% python3 -q
>>> import numpy as np
>>> from numpy import linalg as LA
>>> np.set_printoptions(precision=2, suppress=True, linewidth=160, floatmode="fixed")
>>> rng = np.random.default_rng(7282)
>>> A = rng.normal(size=(32, 4)) + 10 * np.array([2, -1, 0, 0])
>>> A
array([[ 19.89, -10.67,   0.99,   1.55],
       [ 18.81,  -9.42,   0.95,   0.26],
       [ 20.42, -10.50,   3.00,   0.57],
       [ 19.60,  -9.50,  -0.03,   0.19],
       [ 19.88, -10.20,   1.26,  -0.18],
       [ 20.36, -10.95,   0.32,  -1.29],
       [ 20.87, -11.04,  -0.51,  -1.16],
       [ 22.55, -10.47,   1.54,   0.46],
       [ 18.91, -11.75,  -0.42,   1.27],
       [ 19.52, -10.92,  -1.81,   0.55],
       [ 19.96,  -9.92,  -0.76,  -0.24],
       [ 19.88, -10.39,   0.76,  -0.70],
       [ 22.26,  -9.62,  -0.67,   0.76],
       [ 19.02, -10.70,  -1.80,  -1.44],
       [ 17.70,  -8.37,  -0.25,   0.12],
       [ 19.60, -12.40,  -0.11,   0.25],
       [ 19.32,  -9.73,  -0.50,   0.39],
       [ 19.37,  -9.26,   1.22,   1.19],
       [ 20.22,  -8.55,   0.95,  -0.13],
       [ 18.78, -10.09,  -1.07,  -1.07],
       [ 20.71,  -8.20,  -0.02,   0.08],
       [ 20.77,  -9.37,  -0.87,  -1.04],
       [ 20.00,  -9.62,  -2.81,   1.56],
       [ 20.31,  -9.43,  -0.81,  -0.66],
       [ 20.74, -10.54,  -0.95,  -2.12],
       [ 18.80,  -9.68,  -1.40,  -0.19],
       [ 18.09,  -9.25,  -0.14,  -1.45],
       [ 20.22,  -9.65,   1.23,   0.56],
       [ 18.56, -11.89,   1.19,  -0.13],
       [ 21.29, -12.35,   0.63,   1.20],
       [ 20.92,  -9.44,   0.80,   0.95],
       [ 20.47, -10.76,  -0.15,  -0.52]])
>>> Ac = A - A.mean(axis=0)
>>> vecs = LA.svd(Ac)[2][:1]
>>> M2 = Ac - Ac @ vecs.T @ vecs
>>> round(LA.norm(M2) / LA.norm(Ac), 2)
np.float64(0.79)
>>> LA.norm(M2, axis=1).round(6).argmax()
np.int64(22)
>>> M2.std(axis=0)
array([0.88, 0.99, 0.60, 0.81])
>>> (Ac @ vecs.T).std(axis=0)
array([1.27])
>>> np.cov(Ac @ vecs.T, rowvar=False)
array(1.67)
>>> idx = A[:, 1] > np.median(A[:, 1])
>>> r0 = A[idx].mean(axis=0) - A[~idx].mean(axis=0)
>>> idx.astype(int)
array([0, 1, 0, 1, 0, 0, 0, 0, 0, 0, 1, 0, 1, 0, 1, 0, 1, 1, 1, 0, 1, 1, 1, 1, 0, 1, 1, 1, 0, 0, 1, 0])
>>> np.argsort(-np.abs(r0).round(6), kind="stable")
array([1, 2, 3, 0])
>>> r0
array([-0.23,  1.66, -0.37,  0.32])
>>> M2 = np.array([[-3, 2, -3, 1, 2, 3],
...     [2, 2, 3, 2, 2, 3],
...     [-1, 2, 3, 2, -2, 0],
...     [-2, 1, -2, -1, 1, 0]])
>>> M = M2.T @ M2
>>> M
array([[18, -6, 16,  1, -2, -3],
       [-6, 13,  4,  9,  5, 12],
       [16,  4, 31, 11, -8,  0],
       [ 1,  9, 11, 10,  1,  9],
       [-2,  5, -8,  1, 13, 12],
       [-3, 12,  0,  9, 12, 18]])
>>> # rank 4
>>> round(float(LA.norm(M, 2) / LA.norm(M)), 2)
0.73
>>> LA.matrix_rank(M, rtol=0.1)
np.int64(3)
